$ ipython --no-banner

In [1]: import numpy as np

In [2]: from numpy import linalg as LA

In [3]: np.set_printoptions(precision=3, suppress=True, linewidth=200)

In [4]: data = np.load("w.npy")

In [5]: print(data)
[[-4  2  4  0 -2  2]
 [ 4  0 -5 -1  2 -2]
 [-4 -1  3  4 -4 -3]
 [ 1  1 -1 -3 -4 -2]
 [ 2  1  3  0 -5 -2]]

In [6]: print(round(LA.norm(data), 3))
15.362

In [7]: print(data.sum(axis=1))
[ 2 -2 -5 -8 -1]

In [8]: print(data - data[0])
[[ 0  0  0  0  0  0]
 [ 8 -2 -9 -1  4 -4]
 [ 0 -3 -1  4 -2 -5]
 [ 5 -1 -5 -3 -2 -4]
 [ 6 -1 -1  0 -3 -4]]

In [9]: print(data.sum(axis=0))
[ -1   3   4   0 -13  -7]

In [10]: print(LA.matrix_rank(data))
5

In [11]: print(np.abs(data).max())
5

In [12]: print(np.count_nonzero(data))
27

In [13]: m1 = np.vander(np.arange(3) - 1, 4, increasing=True)

In [14]: print(m1)
[[ 1 -1  1 -1]
 [ 1  0  0  0]
 [ 1  1  1  1]]

In [15]: C2 = m1.T @ m1

In [16]: print(np.trace(C2), (m1 ** 2).sum())
9 9

In [17]: print(np.diag(C2))
[3 2 2 2]

In [18]: print(np.allclose(C2, C2.T))
True

In [19]: print(LA.eigvalsh(C2)[::-1])
[4.562 4.    0.438 0.   ]

In [20]: out = np.array([[-9, 2, -2], [-5, 2, 5]])

In [21]: cent = np.kron(out, m1)

In [22]: print(cent)
[[-9  9 -9  9  2 -2  2 -2 -2  2 -2  2]
 [-9  0  0  0  2  0  0  0 -2  0  0  0]
 [-9 -9 -9 -9  2  2  2  2 -2 -2 -2 -2]
 [-5  5 -5  5  2 -2  2 -2  5 -5  5 -5]
 [-5  0  0  0  2  0  0  0  5  0  0  0]
 [-5 -5 -5 -5  2  2  2  2  5  5  5  5]]

In [23]: print(LA.matrix_rank(cent))
6

In [24]: F = np.load("test16.npy")

In [25]: print(F)
[[-0.755  2.069  2.009]
 [-0.886  2.825  2.761]
 [ 1.349 -4.027 -4.023]
 [ 0.885 -2.564 -2.55 ]
 [-0.166  0.395  0.454]
 [ 0.563 -1.901 -1.799]
 [ 0.18  -0.766 -0.736]
 [-0.575  1.757  1.824]
 [-0.283  0.781  0.787]
 [-0.547  1.514  1.485]
 [-0.085  0.024  0.061]
 [-0.61   1.758  1.69 ]]

In [26]: Uu, sv, vt = LA.svd(F)

In [27]: print(np.argmax(sv[:-1] / (sv[1:] + 1e-6)) + 1)
1

In [28]: out = Uu[:, :1] @ np.diag(sv[:1]) @ vt[:1]

In [29]: print(round(LA.norm(F - out, 2), 3), round(sv[1], 3))
0.162 0.162

In [30]: print(round(float(np.abs(F - out).max()), 3))
0.068

In [31]: E = np.loadtxt("arr.csv", delimiter=",")

In [32]: print(E)
[[ 0.388 -0.212 -0.015  0.02   0.113  0.288 -0.225 -0.215]
 [-0.212  0.332 -0.051  0.125 -0.01   0.043  0.39  -0.064]
 [-0.015 -0.051  0.325 -0.413  0.05   0.128  0.089  0.137]
 [ 0.02   0.125 -0.413  0.628 -0.193  0.066 -0.051 -0.052]
 [ 0.113 -0.01   0.05  -0.193  0.317 -0.109  0.069 -0.384]
 [ 0.288  0.043  0.128  0.066 -0.109  0.833  0.139  0.049]
 [-0.225  0.39   0.089 -0.051  0.069  0.139  0.543 -0.103]
 [-0.215 -0.064  0.137 -0.052 -0.384  0.049 -0.103  0.633]]

In [33]: vals, evecs = LA.eigh(E)

In [34]: print(np.round(LA.eigvalsh(E @ E), 3) + 0)
[0. 0. 0. 0. 1. 1. 1. 1.]

In [35]: print(LA.eigvalsh(E + -2 * np.eye(8)))
[-2. -2. -2. -2. -1. -1. -1. -1.]

In [36]: print(np.round(LA.svd(E, compute_uv=False), 3) + 0)
[1. 1. 1. 1. 0. 0. 0. 0.]

In [37]: W1 = np.array([[2, 2],
    ...:     [0, -1],
    ...:     [2, -3],
    ...:     [3, -2],
    ...:     [2, -1],
    ...:     [3, -2],
    ...:     [-2, 1],
    ...:     [-3, -1]])

In [38]: coef = np.array([3, 1])

In [39]: hid = np.maximum(E @ W1 + coef, 0)

In [40]: print((hid > 0).astype(int))
[[1 1]
 [1 1]
 [1 1]
 [1 1]
 [1 1]
 [1 0]
 [1 1]
 [1 0]]

In [41]: print((hid > 0).mean(axis=0))
[1.   0.75]

In [42]: cent = np.array([[2, 2], [5, 2]])

In [43]: print((hid @ cent).round(6).argmax(axis=1))
[0 0 0 0 0 0 0 0]

In [44]: print(W1 @ cent)
[[ 14   8]
 [ -5  -2]
 [-11  -2]
 [ -4   2]
 [ -1   2]
 [ -4   2]
 [  1  -2]
 [-11  -8]]
